$ python3 -q
>>> import numpy as np
>>> from numpy import linalg as LA
>>> np.set_printoptions(precision=2, suppress=True, linewidth=120)
>>> tidy = lambda a: np.round(a, 2) + 0
>>> E = np.loadtxt("mat.csv", delimiter=",")
>>> E
array([[ -4.,  -4.,   0.,  -4.,  -1.,  -3.,  -2.,   0.],
       [-12., -12.,   0., -12.,  -3.,  -9.,  -6.,   0.],
       [  0.,   0.,   0.,   0.,   0.,   0.,   0.,   0.],
       [  0.,   0.,   0.,   0.,   0.,   0.,   0.,   0.]])
>>> np.argsort(-LA.norm(E, axis=0).round(6), kind="stable")[:3]
array([0, 1, 3])
>>> LA.cond(E) > 100
np.True_
>>> t3 = np.stack([E, -2 * E, E[::-1]])
>>> t3.shape
(3, 4, 8)
>>> LA.matrix_rank(t3)
array([1, 1, 1])
>>> print(tidy(LA.norm(t3, axis=(1, 2))))
[24.9 49.8 24.9]
>>> Uu, sigma, Vt = LA.svd(E)
>>> V = Vt[:(sigma > 1e-8).sum()]
>>> rng = np.random.default_rng(79)
>>> x = E[1] + -3 * E[2] + rng.integers(2) * np.eye(8)[3]
>>> print(x)
[-12. -12.   0. -12.  -3.  -9.  -6.   0.]
>>> tidy(np.diag(V.T @ V))
array([0.26, 0.26, 0.  , 0.26, 0.02, 0.15, 0.06, 0.  ])
>>> tidy(LA.norm(x - V.T @ V @ x))
np.float64(0.0)
>>> print(LA.lstsq(E[:-1].T, E[-1])[2])
1
>>> np.allclose(E[:-1].T @ LA.lstsq(E[:-1].T, E[-1])[0], E[-1])
True
>>> tidy(E @ LA.pinv(E) @ E)
array([[ -4.,  -4.,   0.,  -4.,  -1.,  -3.,  -2.,   0.],
       [-12., -12.,   0., -12.,  -3.,  -9.,  -6.,   0.],
       [  0.,   0.,   0.,   0.,   0.,   0.,   0.,   0.],
       [  0.,   0.,   0.,   0.,   0.,   0.,   0.,   0.]])
>>> tidy(np.trace(LA.pinv(E) @ E))
np.float64(1.0)
>>> r = LA.matrix_rank(E)
>>> print(r)
1
>>> N = LA.svd(E)[2][r:].T
>>> tidy(N @ N.T)
array([[ 0.74, -0.26,  0.  , -0.26, -0.06, -0.19, -0.13,  0.  ],
       [-0.26,  0.74,  0.  , -0.26, -0.06, -0.19, -0.13,  0.  ],
       [ 0.  ,  0.  ,  1.  ,  0.  ,  0.  ,  0.  ,  0.  ,  0.  ],
       [-0.26, -0.26,  0.  ,  0.74, -0.06, -0.19, -0.13,  0.  ],
       [-0.06, -0.06,  0.  , -0.06,  0.98, -0.05, -0.03,  0.  ],
       [-0.19, -0.19,  0.  , -0.19, -0.05,  0.85, -0.1 ,  0.  ],
       [-0.13, -0.13,  0.  , -0.13, -0.03, -0.1 ,  0.94,  0.  ],
       [ 0.  ,  0.  ,  0.  ,  0.  ,  0.  ,  0.  ,  0.  ,  1.  ]])
>>> N.shape
(8, 7)
>>> np.allclose(E @ N, 0)
True
>>> [int(LA.matrix_rank(E[:, :j + 1])) for j in range(8)]
[1, 1, 1, 1, 1, 1, 1, 1]
>>> [int(LA.matrix_rank(np.delete(E, i, axis=0))) for i in range(4)]
[1, 1, 1, 1]
